$ ipython --no-banner

In [1]: import numpy as np

In [2]: np.set_printoptions(precision=2, suppress=True, linewidth=120, sign=" ")

In [3]: mat = np.array([[0.03, -0.08, -4.12, 0.04],
   ...:     [-3.95, -1.95, 0.06, -4.05],
   ...:     [-7.84, 1.74, 0.97, 0.97],
   ...:     [-6.19, 8.98, 1.95, 11.96]])

In [4]: np.allclose(mat, mat.T)
Out[4]: False

In [5]: np.round(np.linalg.det(mat), 2)
Out[5]: np.float64(-92.59)

In [6]: np.allclose(mat @ mat.T, mat.T @ mat)
Out[6]: False

In [7]: np.round(np.trace(mat), 2)
Out[7]: np.float64(11.01)

In [8]: f = np.array([-3, 1, -3])

In [9]: r1 = np.array([-3, 0, 2])

In [10]: arr = np.outer(f, r1)

In [11]: arr
Out[11]: 
array([[ 9,  0, -6],
       [-3,  0,  2],
       [ 9,  0, -6]])

In [12]: x0 = np.array([-2, 7, 3])

In [13]: a = np.maximum(arr @ x0, 0)

In [14]: a
Out[14]: array([  0,  12,   0])

In [15]: arr * (a > 1e-9)[:, None]
Out[15]: 
array([[ 0,  0,  0],
       [-3,  0,  2],
       [ 0,  0,  0]])

In [16]: np.flatnonzero(a > 1e-9)
Out[16]: array([ 1])

In [17]: np.maximum(arr @ (3 * x0), 0)
Out[17]: array([  0,  36,   0])

In [18]: np.maximum(arr @ x0, 0) - np.maximum(-arr @ x0, 0)
Out[18]: array([-36,  12, -36])

In [19]: F = np.array([[0, 0, 0], [0, -2, 0], [0, 0, -1]])

In [20]: x0 = np.array([7, 3, 9])

In [21]: a = np.maximum(F @ x0, 0)

In [22]: np.maximum(F @ (3 * x0), 0)
Out[22]: array([ 0,  0,  0])

In [23]: F * (a > 1e-9)[:, None]
Out[23]: 
array([[ 0,  0,  0],
       [ 0,  0,  0],
       [ 0,  0,  0]])

In [24]: np.flatnonzero(a > 1e-9)
Out[24]: array([], dtype=int64)

In [25]: np.all(np.linalg.eigvalsh(F) > 0)
Out[25]: np.False_

In [26]: np.einsum("ii->", F)
Out[26]: np.int64(-3)

In [27]: np.einsum("ij,ji->", F, F)
Out[27]: np.int64(5)

In [28]: np.linalg.eigvals(F)
Out[28]: array([ 0., -2., -1.])

In [29]: round(float(np.linalg.eigvals(F).sum().real), 2)
Out[29]: -3.0

In [30]: np.poly(F)
Out[30]: array([ 1.,  3.,  2.,  0.])

In [31]: round(np.linalg.det(F.T), 2)
Out[31]: np.float64(0.0)

In [32]: np.flatnonzero(np.linalg.matrix_power((F != 0) + (F.T != 0) + np.eye(3), 3)[2])
Out[32]: array([ 2])

In [33]: F @ F
Out[33]: 
array([[ 0,  0,  0],
       [ 0,  4,  0],
       [ 0,  0,  1]])

In [34]: (F != 0).astype(int)
Out[34]: 
array([[ 0,  0,  0],
       [ 0,  1,  0],
       [ 0,  0,  1]])

In [35]: round(np.linalg.det(F), 2)
Out[35]: np.float64(0.0)

In [36]: (np.linalg.matrix_power((F != 0) + (F.T != 0) + np.eye(3), 3) > 0).astype(int)
Out[36]: 
array([[ 1,  0,  0],
       [ 0,  1,  0],
       [ 0,  0,  1]])

In [37]: data = np.loadtxt("case19.csv", delimiter=",")

In [38]: data
Out[38]: 
array([[-1., -2., -2., -2.,  0.],
       [-2., -1., -2., -2.,  0.],
       [-2., -2., -1., -2.,  0.],
       [-2., -2., -2., -1.,  0.],
       [ 0.,  0.,  0.,  0., -1.]])

In [39]: P = np.triu(np.array([[1, 1, 2, 0, 0],
    ...:     [0, 2, -2, 1, -2],
    ...:     [-2, 2, 2, 0, 0],
    ...:     [-1, -1, -2, 0, 1],
    ...:     [-2, 1, 0, -2, 1]]), 1) + np.eye(5)

In [40]: Y = P @ data @ np.linalg.inv(P)

In [41]: P @ data - data @ P
Out[41]: 
array([[-6., -4., -6., -4., -2.],
       [ 2.,  4.,  2.,  4.,  2.],
       [ 0.,  2.,  0.,  2., -2.],
       [ 0.,  2.,  0.,  2., -4.],
       [ 0.,  0.,  0.,  0.,  0.]])

In [42]: Y
Out[42]: 
array([[-7.,  0.,  8., -8.,  8.],
       [ 0.,  1.,  0.,  0.,  4.],
       [-2.,  0.,  3., -2.,  2.],
       [-2.,  0.,  2., -1.,  0.],
       [ 0.,  0.,  0.,  0., -1.]])

In [43]: np.trace(Y), np.trace(data)
Out[43]: (np.float64(-5.0), np.float64(-5.0))

In [44]: x0 = np.array([2, 5, -1, 2, -4])

In [45]: a = np.maximum(Y @ x0, 0)

In [46]: np.flatnonzero(a > 1e-9)
Out[46]: array([ 4])

In [47]: Y.T @ a
Out[47]: array([ 0.,  0.,  0.,  0., -4.])

In [48]: np.maximum(Y @ x0, 0) - np.maximum(-Y @ x0, 0)
Out[48]: array([-70., -11., -19.,  -8.,   4.])

In [49]: np.maximum(Y @ (3 * x0), 0)
Out[49]: array([  0.,   0.,   0.,   0.,  12.])

In [50]: np.tanh(Y @ x0)
Out[50]: array([-1., -1., -1., -1.,  1.])

In [51]: a
Out[51]: array([ 0.,  0.,  0.,  0.,  4.])
